% ipython --no-banner

In [1]: import numpy as np

In [2]: from numpy import linalg as LA

In [3]: np.set_printoptions(precision=1, suppress=True, linewidth=100)

In [4]: def rd(a):
   ...:     return np.round(a, 1) + 0
   ...: 

In [5]: feats = np.loadtxt("case2.csv", delimiter=",")

In [6]: print(rd(feats))
[[-0.1  0.4  0.4 -0.4  0.2 -0.6  0.3  0.1 -0.2  0.2]
 [ 0.3 -0.2 -0.2 -0.2  0.1  0.1  0.6  0.1  0.6  0.3]
 [ 0.  -0.1 -0.4 -0.1  0.5 -0.2 -0.5 -0.2  0.   0.6]
 [-0.2 -0.5 -0.1 -0.5 -0.3  0.   0.2 -0.4 -0.4  0. ]
 [-0.2 -0.5  0.   0.2 -0.1 -0.2  0.   0.7 -0.1  0.2]
 [ 0.  -0.2  0.4  0.  -0.3 -0.4 -0.3 -0.2  0.6 -0.1]
 [ 0.1 -0.4  0.5  0.4  0.6  0.   0.2 -0.3 -0.1 -0.1]
 [-0.6  0.1  0.3  0.2 -0.2  0.3  0.1 -0.2  0.1  0.6]
 [ 0.6  0.   0.   0.4 -0.4 -0.2  0.1 -0.1 -0.3  0.4]
 [ 0.4 -0.1  0.5 -0.4  0.   0.4 -0.4  0.2 -0.1  0.2]]

In [7]: # keeps lengths

In [8]: x0 = np.array([2, -1, 3, 2, -2, 3, 2, -1, 1, 0])

In [9]: print(LA.norm(feats @ x0) <= LA.norm(feats, 2) * LA.norm(x0) + 1e-9)
True

In [10]: arr = np.load("m.npy")

In [11]: print(arr)
[[ 0.4  0.  -1.2 -1.2]
 [ 0.3 -0.2 -0.9 -0.6]
 [-1.3 -0.2  4.   0. ]
 [ 1.2  1.3 -3.6 -0.2]
 [ 1.   0.5 -3.   0. ]
 [-0.7 -0.6  2.  -1.1]
 [ 0.9  0.3 -2.6  0.9]
 [-0.9  0.2  2.7  0.6]
 [-1.8  1.2  5.4 -0.3]
 [-1.3  0.9  3.9  0. ]
 [-0.4 -0.2  1.3 -0.8]
 [-0.7  0.   2.  -1.2]
 [-0.6  0.6  1.8 -1.4]
 [ 0.9 -1.5 -2.8 -0.2]
 [ 0.2 -0.1 -0.6 -1.1]
 [ 1.8 -0.5 -5.5  0.4]
 [ 0.4  1.2 -1.2 -0.1]
 [ 0.1 -1.8 -0.4 -1.2]
 [-1.4 -0.1  4.3 -0.5]
 [ 0.1  0.9 -0.4 -0.7]
 [ 0.8  0.7 -2.4  1.6]
 [ 0.9  0.4 -2.4 -0.1]
 [ 0.4  0.2 -1.4  0. ]
 [-0.6  0.   1.8  1.1]
 [-1.   0.2  2.9 -1.1]
 [ 0.4  0.4 -1.3  0.2]
 [-0.4  2.   1.   0.3]
 [-1.1  0.7  3.4  0.7]
 [-2.5 -0.8  7.5 -1.5]
 [-0.7  2.1  2.   0.2]
 [-1.2 -0.1  3.6 -1.7]]

In [12]: Y = arr / LA.norm(arr, axis=1, keepdims=True)

In [13]: gram = Y @ Y.T

In [14]: print(rd(gram[22]))
[ 0.7  0.8 -1.   1.   1.  -0.9  0.9 -1.  -0.9 -0.9 -0.9 -0.9 -0.7  0.8  0.5  1.   0.8  0.1 -1.
  0.4  0.8  1.   1.  -0.9 -0.9  1.  -0.3 -0.9 -1.  -0.6 -0.9]

In [15]: print(rd(np.degrees(np.arccos(np.clip(gram[22, 14], -1, 1)))))
61.2

In [16]: Ac = (arr - arr.mean(axis=0)) / arr.std(axis=0)

In [17]: print(np.argwhere(np.abs(Ac) > 2))
[[13  1]
 [15  0]
 [15  2]
 [17  1]
 [20  3]
 [26  1]
 [28  0]
 [28  2]
 [29  1]]

In [18]: print(rd(Ac.std(axis=0)))
[1. 1. 1. 1.]

In [19]: coef = LA.lstsq(np.delete(Ac, 1, axis=1), Ac[:, 1])[0]

In [20]: print(rd(coef))
[-2.7 -2.5  0.4]

In [21]: Y = arr / np.sqrt((arr ** 2).mean(axis=1, keepdims=True))

In [22]: print(LA.matrix_rank(arr - arr.mean(axis=1, keepdims=True)))
3

In [23]: print(rd(arr - arr.mean(axis=1, keepdims=True)))
[[ 0.9  0.5 -0.7 -0.7]
 [ 0.6  0.1 -0.6 -0.2]
 [-1.9 -0.8  3.4 -0.6]
 [ 1.5  1.6 -3.3  0.1]
 [ 1.4  0.9 -2.6  0.4]
 [-0.6 -0.5  2.1 -1. ]
 [ 1.   0.4 -2.5  1. ]
 [-1.6 -0.4  2.1 -0.1]
 [-2.9  0.1  4.3 -1.4]
 [-2.2  0.   3.  -0.9]
 [-0.4 -0.2  1.3 -0.8]
 [-0.7  0.   2.  -1.2]
 [-0.7  0.5  1.7 -1.5]
 [ 1.8 -0.6 -1.9  0.7]
 [ 0.6  0.3 -0.2 -0.7]
 [ 2.8  0.5 -4.6  1.4]
 [ 0.3  1.1 -1.3 -0.2]
 [ 0.9 -1.   0.4 -0.4]
 [-2.  -0.7  3.7 -1.1]
 [ 0.1  0.9 -0.4 -0.7]
 [ 0.6  0.5 -2.6  1.4]
 [ 1.2  0.7 -2.1  0.2]
 [ 0.6  0.4 -1.2  0.2]
 [-1.2 -0.6  1.2  0.5]
 [-1.2  0.   2.6 -1.4]
 [ 0.5  0.5 -1.2  0.3]
 [-1.1  1.3  0.3 -0.4]
 [-2.  -0.2  2.5 -0.2]
 [-3.2 -1.5  6.8 -2.2]
 [-1.6  1.2  1.1 -0.7]
 [-1.3 -0.2  3.4 -1.8]]
